>>> import numpy as np
>>> import numpy.linalg as la
>>> np.set_printoptions(precision=4, suppress=True, linewidth=120)
>>> X = np.array([[2, 1, -1, 1], [2, 1, -1, 1], [1, 0, -2, 0], [-1, -2, -4, -2]])
>>> rk = la.matrix_rank(X)
>>> print(rk)
2
>>> N = la.svd(X)[2][rk:].T
>>> print([int(la.matrix_rank(X[:i])) for i in range(1, len(X) + 1)])
[1, 1, 2, 2]
>>> print(N.shape)
(4, 2)
>>> print(np.abs(np.diag(la.qr(X)[1])) > 1e-9)
[ True  True False False]
>>> print(np.unique(X.round(6), axis=0).shape)
(3, 4)
>>> print(np.allclose(X[:-1].T @ la.lstsq(X[:-1].T, X[-1])[0], X[-1]))
True
>>> print(la.lstsq(X[:-1].T, X[-1])[2])
2
>>> print(np.allclose(X @ X.T, X.T @ X))
False
>>> print(np.round(np.sort(np.abs(la.eigvals(X))), 4) + 0)
[0.     0.     1.5616 2.5616]
>>> print((X - X.T) / 2)
[[ 0.  -0.5 -1.   1. ]
 [ 0.5  0.  -0.5  1.5]
 [ 1.   0.5  0.   2. ]
 [-1.  -1.5 -2.   0. ]]
>>> Uu, sigma, Vt = la.svd(X)
>>> print(sigma.round(4) + 0)
[5.2241 4.0876 0.     0.    ]
>>> out = Uu[:, :2] @ np.diag(sigma[:2]) @ Vt[:2]
>>> print(round(float(la.norm(X - out) / la.norm(X)), 4))
0.0
>>> mat = np.load("mat.npy")
>>> print(mat)
[[4. 0. 0.]
 [0. 5. 2.]
 [0. 2. 8.]]
>>> vals, V = la.eigh(mat)
>>> print(la.eigvalsh(mat @ mat))
[16. 16. 81.]
>>> print(np.abs(V[:, -1]).round(6).argmax())
2
>>> x0 = np.ones(3)
>>> for _ in range(5):
...     x0 = mat @ x0
...     x0 /= la.norm(x0)
...     print(round(x0 @ mat @ x0, 4))
... 
8.4182
8.8732
8.9744
8.9949
8.999
>>> print(x0)
[0.0129 0.4523 0.8918]
>>> print(round(float(la.eigvalsh(mat)[-1]), 4))
9.0
>>> rng = np.random.default_rng(895)
>>> labels = rng.permutation(3)
>>> print(labels)
[0 2 1]
>>> out = mat[labels][:, labels]
>>> print(np.allclose(out, mat))
False
>>> print(np.sort(np.abs(la.eigvals(out))))
[4. 4. 9.]
>>> print(round(float(la.det(out)), 4), round(float(la.det(mat[labels])), 4))
144.0 -144.0
>>> vals, V = la.eig(mat)
>>> print(np.sort(la.eigvals(mat @ mat)))
[16. 16. 81.]
>>> print(mat @ V[:, 0] - vals[0] * V[:, 0])
[0. 0. 0.]
>>> print(np.sort(la.eigvals(la.inv(mat))))
[0.1111 0.25   0.25  ]
>>> print(np.sort(la.eigvals(mat.T)))
[4. 4. 9.]
>>> print(np.prod(vals))
144.0
>>> out = np.array([[-2, -1], [1, -2], [-2, -3]])
>>> data = np.tile(out, (2, 3))
>>> print(data)
[[-2 -1 -2 -1 -2 -1]
 [ 1 -2  1 -2  1 -2]
 [-2 -3 -2 -3 -2 -3]
 [-2 -1 -2 -1 -2 -1]
 [ 1 -2  1 -2  1 -2]
 [-2 -3 -2 -3 -2 -3]]
>>> rk = la.matrix_rank(data)
>>> print(rk)
2
>>> N = la.svd(data)[2][rk:].T
>>> print(np.round(data @ N, 4) + 0)
[[0. 0. 0. 0.]
 [0. 0. 0. 0.]
 [0. 0. 0. 0.]
 [0. 0. 0. 0.]
 [0. 0. 0. 0.]
 [0. 0. 0. 0.]]
>>> print(np.round(N @ N.T, 4) + 0)
[[ 0.6667  0.     -0.3333  0.     -0.3333  0.    ]
 [ 0.      0.6667  0.     -0.3333  0.     -0.3333]
 [-0.3333  0.      0.6667  0.     -0.3333  0.    ]
 [ 0.     -0.3333  0.      0.6667  0.     -0.3333]
 [-0.3333  0.     -0.3333  0.      0.6667  0.    ]
 [ 0.     -0.3333  0.     -0.3333  0.      0.6667]]
>>> print(np.allclose(data @ N, 0))
True
>>> Uu, sigma, Vt = la.svd(data)
>>> print(sigma.round(4) + 0)
[10.3923  5.4772  0.      0.      0.      0.    ]
>>> out = Uu[:, :2] @ np.diag(sigma[:2]) @ Vt[:2]
>>> print(np.round(la.norm(data - out) / la.norm(data), 4))
0.0
>>> print(la.matrix_rank(out))
2
>>> print(round(np.abs(data - out).max(), 4))
0.0
>>> arr = np.loadtxt("dump.csv", delimiter=",")
>>> print(arr)
[[0.5    0.1667 0.3333]
 [0.3333 0.3333 0.3333]
 [0.     0.     1.    ]]
>>> out = arr / np.sqrt((arr ** 2).mean(axis=1, keepdims=True))
>>> print(la.matrix_rank(arr - arr.mean(axis=1, keepdims=True)))
2
>>> print(la.matrix_rank(out) == la.matrix_rank(arr))
True
>>> r0 = np.array([-1, -2, -2])
>>> out = arr + np.outer(r0, np.eye(3)[2])
>>> print(out)
[[ 0.5     0.1667 -0.6667]
 [ 0.3333  0.3333 -1.6667]
 [ 0.      0.     -1.    ]]
>>> print(round(la.det(out) / la.det(arr), 4), np.round(1 + la.solve(arr, r0)[2], 4))
-1.0 -1.0
>>> x0 = np.array([0, 0, 1])
>>> print(np.sign((out @ x0).round(6)))
[-1. -1. -1.]
>>> print(out @ np.eye(3)[2])
[-0.6667 -1.6667 -1.    ]
>>> print(np.einsum("ij,j->i", out, x0))
[-0.6667 -1.6667 -1.    ]
>>> print(out @ (2 * x0))
[-1.3333 -3.3333 -2.    ]
>>> print(out @ x0)
[-0.6667 -1.6667 -1.    ]
>>> print(la.norm(out @ x0) <= la.norm(out, 2) * la.norm(x0) + 1e-9)
True
>>> print(np.round(out @ np.ones(3), 4) + 0)
[ 0. -1. -1.]
>>> print((out * x0).sum(axis=1))
[-0.6667 -1.6667 -1.    ]
>>> print((out @ x0).argmax())
0
>>> x0 = np.array([0, 1, 5])
>>> h = np.maximum(arr @ x0, 0)
>>> print(h)
[1.8333 2.     5.    ]
>>> print(np.tanh(arr @ x0))
[0.9502 0.964  0.9999]
>>> P = np.triu(np.array([[3, 2, 3], [2, 3, 5], [4, 2, 2]]), 1) + np.eye(3)
>>> out = P @ arr @ la.inv(P)
>>> print(round(float(la.det(out)), 4))
0.1111
>>> print(P @ arr - arr @ P)
[[ 0.6667 -0.3333  1.3333]
 [ 0.     -0.6667  2.3333]
 [ 0.      0.      0.    ]]
>>> print(np.round(np.trace(out), 4), round(float(np.trace(arr)), 4))
1.8333 1.8333
>>> J = np.loadtxt("x.csv", delimiter=",")
>>> print(J)
[[-2.9 -3.   2. ]
 [ 0.   2.1 -2. ]
 [-3.  -3.   2.1]]
>>> x0 = np.array([0, 0, 2])
>>> h = np.maximum(J @ x0, 0)
>>> print(np.tanh(J @ x0))
[ 0.9993 -0.9993  0.9996]
>>> print(np.maximum(J @ x0, 0) - np.maximum(-J @ x0, 0))
[ 4.  -4.   4.2]
>>> print(h)
[4.  0.  4.2]
>>> W0 = np.loadtxt("a.csv", delimiter=",")
>>> print(W0)
[[  6.5593  -8.1186  -3.1018]
 [  8.4895 -11.9789   1.7237]
 [  9.4022 -13.8044   4.0055]
 [  7.061   -9.1221  -1.8474]
 [  5.2312  -5.4625  -6.4219]
 [  7.4737  -9.9474  -0.8158]
 [  7.4288  -9.8575  -0.9281]
 [  3.1919  -1.3837 -11.5203]
 [  7.2078  -9.4155  -1.4806]
 [  6.0331  -7.0662  -4.4172]
 [  6.7414  -8.4827  -2.6466]
 [  6.4598  -7.9196  -3.3506]
 [  3.7354  -2.4709 -10.1614]
 [  6.2812  -7.5624  -3.7971]
 [  8.9975 -12.995    2.9937]
 [  6.3499  -7.6998  -3.6253]
 [  5.0958  -5.1916  -6.7605]
 [  5.4771  -5.9543  -5.8071]
 [  8.3685 -11.7371   1.4214]
 [  9.0328 -13.0655   3.0819]
 [  4.9033  -4.8066  -7.2418]
 [  5.8499  -6.6998  -4.8753]
 [  9.6293 -14.2585   4.5732]
 [  4.1766  -3.3532  -9.0585]
 [ 11.9472 -18.8944  10.3679]]
>>> out = J / np.sqrt((J ** 2).mean(axis=1, keepdims=True))
>>> print(la.norm(out, axis=1))
[1.7321 1.7321 1.7321]
>>> print(out[1])
[ 0.      1.2542 -1.1945]
>>> print(la.matrix_rank(out) == la.matrix_rank(J))
True
>>> print(la.matrix_rank(J - J.mean(axis=1, keepdims=True)))
2
>>> print(J - J.mean(axis=1, keepdims=True))
[[-1.6    -1.7     3.3   ]
 [-0.0333  2.0667 -2.0333]
 [-1.7    -1.7     3.4   ]]
>>> print(np.unique(W0.round(6), axis=0).shape)
(25, 3)
>>> print(la.lstsq(W0[:-1].T, W0[-1])[2])
2
>>> print(np.abs(np.diag(la.qr(W0)[1])) > 1e-9)
[ True  True False]
>>> print(round(np.trace(la.pinv(W0) @ W0), 4))
2.0
>>> K = np.load("test6.npy")
>>> print(K)
[[0 0 3 0]
 [0 0 3 1]
 [0 0 0 1]]
>>> def softmax(z):
...     e = np.exp(z - z.max(axis=-1, keepdims=True))
...     return e / e.sum(axis=-1, keepdims=True)
... 
>>> print(softmax(K).sum(axis=1))
[1. 1. 1.]
>>> print(softmax(K[2] + -1))
[0.1749 0.1749 0.1749 0.4754]
>>> print(np.round(softmax(10 * K[2]), 4) + 0)
[0.     0.     0.     0.9999]
>>> att = K @ K.T / np.sqrt(4)
>>> print(softmax(att + np.triu(np.full(att.shape, -np.inf), 1)))
[[1.     0.     0.    ]
 [0.3775 0.6225 0.    ]
 [0.2327 0.3837 0.3837]]
>>> print(softmax(att)[2] @ K)
[0.     0.     1.849  0.7673]
